$ python -q
>>> import numpy as np
>>> import numpy.linalg as la
>>> np.set_printoptions(suppress=True, linewidth=200)
>>> def rnd(a):
...     return np.round(a, 2) + 0
... 
>>> M = np.loadtxt("case18.csv", delimiter=",")
>>> M
array([[0., 0., 0.],
       [0., 0., 5.],
       [0., 0., 0.]])
>>> rnd(la.svd(M, compute_uv=False))
array([5., 0., 0.])
>>> M.T @ M
array([[ 0.,  0.,  0.],
       [ 0.,  0.,  0.],
       [ 0.,  0., 25.]])
>>> np.prod(np.diag(M)), rnd(la.det(M))
(np.float64(0.0), np.float64(0.0))
>>> try:
...     la.inv(M)
... except la.LinAlgError as e:
...     print(repr(e))
... 
LinAlgError('Singular matrix')
>>> M @ M
array([[0., 0., 0.],
       [0., 0., 0.],
       [0., 0., 0.]])
>>> (M + M.T) / 2
array([[0. , 0. , 0. ],
       [0. , 0. , 2.5],
       [0. , 2.5, 0. ]])
>>> rnd(np.abs(la.eigvals(M)).max())
np.float64(0.0)
>>> np.trace(M)
np.float64(0.0)
>>> assert M == M.T
Traceback (most recent call last):
  File "<python-input-14>", line 1, in <module>
    assert M == M.T
           ^^^^^^^^
ValueError: The truth value of an array with more than one element is ambiguous. Use a.any() or a.all()
>>> M.inv()
Traceback (most recent call last):
  File "<python-input-15>", line 1, in <module>
    M.inv()
    ^^^^^
AttributeError: 'numpy.ndarray' object has no attribute 'inv'
>>> np.allclose(M, M.T)
False
>>> rnd(la.matrix_power(M, 2))
array([[0., 0., 0.],
       [0., 0., 0.],
       [0., 0., 0.]])
>>> proj = np.triu(np.array([[-2, -1, -2], [1, 1, 1], [1, 0, 0]]), 1) + np.eye(3)
>>> B = proj @ M @ la.inv(proj)
>>> proj @ M - M @ proj
array([[ 0.,  0., -5.],
       [ 0.,  0.,  0.],
       [ 0.,  0.,  0.]])
>>> np.poly(B)
array([1., 0., 0., 0.])
>>> la.matrix_rank(B)
np.int64(1)
>>> rnd(la.det(B))
np.float64(0.0)
>>> np.trace(B), np.trace(M)
(np.float64(0.0), np.float64(0.0))
>>> B
array([[ 0.,  0., -5.],
       [ 0.,  0.,  5.],
       [ 0.,  0.,  0.]])
